$ python3 -q
>>> import numpy as np
>>> np.set_printoptions(precision=2, suppress=True, linewidth=120, floatmode="fixed")
>>> K = np.load("layer15.npy")
>>> print(K)
[[-9.04  4.94 -1.92]
 [-8.88  5.09 -1.88]
 [-9.15  4.97 -2.08]
 [-9.13  5.01 -1.86]
 [-8.85  5.07 -1.94]
 [-8.97  4.89 -2.12]
 [-9.19  4.93 -1.82]
 [ 4.03 -6.92  1.85]
 [ 4.09 -6.84  2.03]
 [ 4.07 -7.11  2.00]
 [ 3.94 -7.10  1.94]
 [ 4.00 -6.93  1.95]
 [ 4.03 -7.04  1.90]
 [ 3.94 -7.09  1.83]
 [-3.15  0.03  2.16]
 [-2.85  0.06  1.93]
 [-3.01  0.04  2.03]
 [-3.17  0.06  2.07]
 [-3.06 -0.10  2.00]
 [-2.89 -0.08  2.11]
 [-3.21  0.02  1.86]]
>>> cen = (K - K.mean(axis=0)) / K.std(axis=0)
>>> print(np.argwhere(np.abs(cen) > 2))
[]
>>> beta = np.linalg.lstsq(np.delete(cen, 2, axis=1), cen[:, 2])[0]
>>> print(np.round(1 - np.var(cen[:, 2] - np.delete(cen, 2, axis=1) @ beta), 2))
0.92
>>> print(beta)
[9.20 8.38]
>>> print(np.abs(beta).argmax())
0
>>> X = np.loadtxt("w.csv", delimiter=",")
>>> print(X)
[[-1.70 -1.84 -1.79]
 [-0.81  0.18 -0.50]
 [ 2.04  2.06  1.93]
 [-0.05  0.53 -0.48]
 [ 8.14  5.91  7.32]
 [-1.37 -1.67 -1.26]
 [ 1.66  2.57  1.36]
 [ 1.32  2.86  1.10]
 [ 3.27  0.28  2.98]
 [ 6.37  4.49  6.14]
 [-2.77 -3.87 -2.98]
 [ 1.08  0.55  0.94]
 [-4.27 -2.11 -3.68]]
>>> cen = X - X.mean(axis=0)
>>> V = np.linalg.svd(cen)[2][:2]
>>> M2 = cen - cen @ V.T @ V
>>> print(np.linalg.norm(M2, axis=1).round(6).argmax())
3
>>> print(np.round(M2.std(axis=0), 2) + 0)
[0.11 0.00 0.12]
>>> print(np.diag(V.T @ V))
[0.55 1.00 0.45]
>>> theta = np.radians(120)
>>> r_ = np.eye(3)
>>> r_[1, 1] = r_[0, 0] = np.cos(theta)
>>> r_[1, 0], r_[0, 1] = -np.sin(theta), np.sin(theta)
>>> print(r_)
[[-0.50  0.87  0.00]
 [-0.87 -0.50  0.00]
 [ 0.00  0.00  1.00]]
>>> M2 = X @ r_.T
>>> print(np.abs(M2 - X).max(axis=0))
[ 7.09 15.91  0.00]
>>> print(np.linalg.svd(X, compute_uv=False), np.linalg.svd(M2, compute_uv=False))
[19.54  3.51  0.61] [19.54  3.51  0.61]
>>> u = np.array([5, -3, 5]) + 0.5
>>> A = np.outer(u, u) / (u @ u)
>>> print(A)
[[ 0.45 -0.21  0.45]
 [-0.21  0.09 -0.21]
 [ 0.45 -0.21  0.45]]
>>> # column 2 repeats column 0
>>> M2 = np.array([[2, 0, 1], [0, 0, 1], [0, 2, 1]])
>>> print(np.linalg.matrix_rank(A @ M2))
1
>>> print(np.einsum("ik,kj->ji", A, M2))
[[ 0.91 -0.41  0.91]
 [ 0.91 -0.41  0.91]
 [ 0.70 -0.32  0.70]]
>>> print(np.vstack([A, M2.T]).shape)
(6, 3)
>>> left, sv, Vh = np.linalg.svd(A)
>>> print(sv.round(2) + 0)
[1.00 0.00 0.00]
>>> M2 = left[:, :1] @ np.diag(sv[:1]) @ Vh[:1]
>>> print(M2)
[[ 0.45 -0.21  0.45]
 [-0.21  0.09 -0.21]
 [ 0.45 -0.21  0.45]]
>>> print(round(float(np.linalg.norm(A - M2) / np.linalg.norm(A)), 2))
0.0
>>> print(np.linalg.matrix_rank(M2))
1
>>> print(round(np.abs(A - M2).max(), 2))
0.0
>>> vec = np.array([-2, 2, 1])
>>> print(A @ A @ vec)
[-0.87  0.39 -0.87]
>>> print(np.linalg.eigvalsh(2 * A - np.eye(3)))
[-1.00 -1.00  1.00]
>>> data = np.loadtxt("case13.csv", delimiter=",")
>>> print(data)
[[2.00 1.00 0.00 0.00]
 [0.00 2.00 1.00 0.00]
 [0.00 0.00 2.00 1.00]
 [0.00 0.00 0.00 2.00]]
>>> rng = np.random.default_rng(2783)
>>> z = rng.permutation(4)
>>> print(z)
[1 2 0 3]
>>> M2 = data[z][:, z]
>>> print(np.diag(M2))
[2.00 2.00 2.00 2.00]
>>> print(round(np.linalg.det(M2), 2), round(np.linalg.det(data[z]), 2))
16.0 16.0
>>> print(np.allclose(M2, data))
False
>>> print(np.sort(np.abs(np.linalg.eigvals(M2))))
[2.00 2.00 2.00 2.00]
>>> feats = np.diag(np.array([3, -8, -9, 8])) + -1 * np.eye(4, k=1) + -1 * np.eye(4, k=-1)
>>> print(feats)
[[ 3.00 -1.00  0.00  0.00]
 [-1.00 -8.00 -1.00  0.00]
 [ 0.00 -1.00 -9.00 -1.00]
 [ 0.00  0.00 -1.00  8.00]]
>>> ev, V = np.linalg.eigh(feats)
>>> print(np.round(V.T @ V, 2) + 0)
[[1.00 0.00 0.00 0.00]
 [0.00 1.00 0.00 0.00]
 [0.00 0.00 1.00 0.00]
 [0.00 0.00 0.00 1.00]]
>>> print(np.linalg.eigvalsh(feats + -1 * np.eye(4)))
[-10.68  -8.47   2.09   7.06]
>>> print(np.unique(ev.round(6) + 0, return_counts=True)[1])
[1 1 1 1]
>>> print(np.round(np.abs(V[:, -1]), 2) + 0)
[0.00 0.00 0.06 1.00]
>>> P = np.triu(np.array([[1, 3, -1, 2], [-1, -2, -2, -3], [3, -3, 0, 3], [-1, -2, 1, 3]]), 1) + np.eye(4)
>>> M2 = P @ feats @ np.linalg.inv(P)
>>> print(P @ feats - feats @ P)
[[ -3.00 -32.00   5.00   8.00]
 [  0.00   5.00   4.00 -41.00]
 [  0.00   0.00  -5.00  48.00]
 [  0.00   0.00   0.00   3.00]]
>>> print(np.linalg.matrix_rank(M2))
4
>>> ev, V = np.linalg.eigh(A)
>>> vec = np.array([1, 8, 8])
>>> print(V * np.maximum(ev, 0) @ V.T)
[[ 0.45 -0.21  0.45]
 [-0.21  0.09 -0.21]
 [ 0.45 -0.21  0.45]]
>>> print(np.round(np.abs(A).sum(axis=1).max(), 2), round(np.abs(ev).max(), 2))
1.11 1.0
>>> print(np.round(np.linalg.eigvalsh(A[1:, 1:]), 2) + 0)
[0.00 0.55]
>>> print(round(vec @ A @ vec / (vec @ vec), 2), round(float(ev[0]), 2), np.round(ev[-1], 2))
0.1 0.0 1.0
>>> ev, V = np.linalg.eigh(feats)
>>> vec = np.array([2, 2, -1, -3])
>>> print(round(float(vec @ feats @ vec / (vec @ vec)), 2), round(ev[0], 2), round(ev[-1], 2))
1.83 -9.68 8.06
>>> print(np.round(V * np.abs(ev) @ V.T, 2) + 0)
[[3.13 0.44 0.05 0.00]
 [0.44 8.05 0.99 0.06]
 [0.05 0.99 9.06 0.06]
 [0.00 0.06 0.06 8.06]]
>>> print((np.sign(V[:, -1].round(6)) == np.sign(V[0, -1].round(6))).astype(int))
[1 0 1 0]
>>> print(np.abs(feats).sum(axis=1).max(), np.round(np.abs(ev).max(), 2))
11.0 9.68
>>> print(vec @ feats @ vec)
33.0
>>> print(np.linalg.eigvalsh(feats[1:, 1:]))
[-9.66 -7.40  8.06]
